>>> import numpy as np
>>> from numpy import linalg as LA
>>> np.set_printoptions(precision=1, suppress=True, linewidth=200, floatmode="fixed")
>>> J = np.load("run7.npy")
>>> print(J)
[[ -3   1   0   1  -3   3]
 [ -1  -1   0  -2  -3   0]
 [ -2  -3  -1   0  -2   0]
 [ -4  -6  -2   3  -2   2]
 [ -6  -9   1   1   1   0]
 [ -7 -12   3   1   0  -1]
 [ -8  -9   0   3   3  -4]
 [ -6 -10  -2   5   5  -3]
 [ -7  -7  -3   8   4  -3]
 [ -4  -4   0  10   3  -5]
 [ -6  -6   3  12   2  -4]
 [ -6  -4   5   9   5  -3]
 [ -7  -6   2  12   6  -2]
 [ -7  -6   0  13   3  -4]
 [ -5  -3   3  15   0  -3]
 [ -7  -4   3  14   3  -2]
 [ -7  -7   4  14   0  -3]
 [ -6 -10   2  14  -2  -4]
 [ -5 -10   5  12  -2  -6]
 [ -7  -9   4  11  -3  -4]
 [-10  -7   2   8   0  -7]
 [ -9 -10   1  11  -2 -10]
 [ -9  -8  -1  10   0 -11]
 [ -9  -6  -3  12  -3 -13]
 [-10  -8  -6  13   0 -14]
 [-10 -10  -7  10  -1 -12]]
>>> vec = np.array([3, -2, 1, -1, 2, 2])
>>> print(J @ (2 * vec))
[ -24  -10  -10  -10    4    6  -22   -2  -32  -36  -38  -20  -22  -48  -54  -44  -46  -44  -36  -48  -72  -82  -88 -124 -122 -106]
>>> print(J @ np.ones(6))
[ -1.0  -7.0  -8.0  -9.0 -12.0 -16.0 -15.0 -11.0  -8.0   0.0   1.0   6.0   5.0  -1.0   7.0   7.0   1.0  -6.0  -6.0  -8.0 -14.0 -19.0 -19.0 -22.0 -25.0 -30.0]
>>> print((J * vec).sum(axis=1))
[-12  -5  -5  -5   2   3 -11  -1 -16 -18 -19 -10 -11 -24 -27 -22 -23 -22 -18 -24 -36 -41 -44 -62 -61 -53]
>>> print((J @ vec).argmax())
5
>>> print(np.einsum("ij,j->i", J, vec))
[-12  -5  -5  -5   2   3 -11  -1 -16 -18 -19 -10 -11 -24 -27 -22 -23 -22 -18 -24 -36 -41 -44 -62 -61 -53]
>>> print(J @ np.eye(6)[0])
[ -3.0  -1.0  -2.0  -4.0  -6.0  -7.0  -8.0  -6.0  -7.0  -4.0  -6.0  -6.0  -7.0  -7.0  -5.0  -7.0  -7.0  -6.0  -5.0  -7.0 -10.0  -9.0  -9.0  -9.0 -10.0 -10.0]
>>> print(J @ vec)
[-12  -5  -5  -5   2   3 -11  -1 -16 -18 -19 -10 -11 -24 -27 -22 -23 -22 -18 -24 -36 -41 -44 -62 -61 -53]
>>> G = np.cov(J, rowvar=False)
>>> print(LA.eigvalsh(G)[::-1])
[40.8 17.8  9.2  7.4  2.8  1.2]
>>> print(G.shape)
(6, 6)
>>> print(np.polyfit(J[:, 4], J[:, 0], 1))
[-0.1 -6.4]
>>> print(np.argwhere(np.triu(np.abs(np.corrcoef(J.T)) > 0.8, 1)))
[]
>>> print(round(float(LA.norm(J[20] - J[11])), 1))
8.7
>>> print(round(LA.norm(J[20], 1), 1), round(float(LA.norm(J[20], np.inf)), 1))
34.0 10.0
>>> W0 = np.array([[4, 5, 4, 0, 3, 2, 4, 1],
...     [2, 0, 3, 0, 2, 2, 2, 0],
...     [2, 4, 5, 1, 5, 3, 3, 2],
...     [4, 5, 4, 0, 1, 4, 5, 2],
...     [5, 5, 5, 3, 1, 3, 4, 4]])
>>> print(W0.shape)
(5, 8)
>>> print(W0.mean(axis=0))
[3.4 3.8 4.2 0.8 2.4 2.8 3.6 1.8]
>>> print(np.count_nonzero(W0))
35
>>> print(LA.svd(W0, compute_uv=False))
[19.9  4.5  3.1  2.4  1.6]
>>> np.zeros(5, 8)
Traceback (most recent call last):
  File "<python-input-25>", line 1, in <module>
    np.zeros(5, 8)
    ~~~~~~~~^^^^^^
TypeError: Cannot interpret '8' as a data type
>>> print(np.diff(W0, axis=0))
[[-2 -5 -1  0 -1  0 -2 -1]
 [ 0  4  2  1  3  1  1  2]
 [ 2  1 -1 -1 -4  1  2  0]
 [ 1  0  1  3  0 -1 -1  2]]
>>> A2 = W0[0, 0] * W0[1:] - np.outer(W0[1:, 0], W0[0])
>>> print(A2)
[[  0 -10   4   0   2   4   0  -2]
 [  0   6  12   4  14   8   4   6]
 [  0   0   0   0  -8   8   4   4]
 [  0  -5   0  12 -11   2  -4  11]]
>>> print(W0[:, 0] / W0[0, 0])
[1.0 0.5 0.5 1.0 1.2]
>>> W1 = np.array([[2, -1, 3, 1, -3, 3],
...     [-3, 0, 0, -2, 3, -2],
...     [3, 1, -1, 3, -2, 2],
...     [1, -2, 0, -1, -2, -3],
...     [3, -2, 2, 3, 1, 1],
...     [0, 2, -2, -3, 0, 0],
...     [-2, 1, 2, -2, 1, -3],
...     [-1, -2, 1, 3, 0, -3]])
>>> beta = np.array([-2, 2, 3, 2, -3, -1])
>>> H = np.maximum(W0 @ W1 + beta, 0)
>>> print(H)
[[ 3  2 22  6  0  0]
 [13  5 10  9  0  7]
 [13  0 16 16  0  0]
 [ 0  9 17  0  0  0]
 [ 2  0 21  7  0  0]]
>>> print((H > 0).mean(axis=0))
[0.8 0.6 1.0 0.8 0.0 0.2]
>>> print((H > 0).astype(int))
[[1 1 1 1 0 0]
 [1 1 1 1 0 1]
 [1 0 1 1 0 0]
 [0 1 1 0 0 0]
 [1 0 1 1 0 0]]
>>> basis = np.array([[0, 1], [0, 2], [1, 2], [0, 3], [1, 2], [2, 0]])
>>> print((H @ basis).round(6).argmax(axis=1))
[1 1 1 1 1]
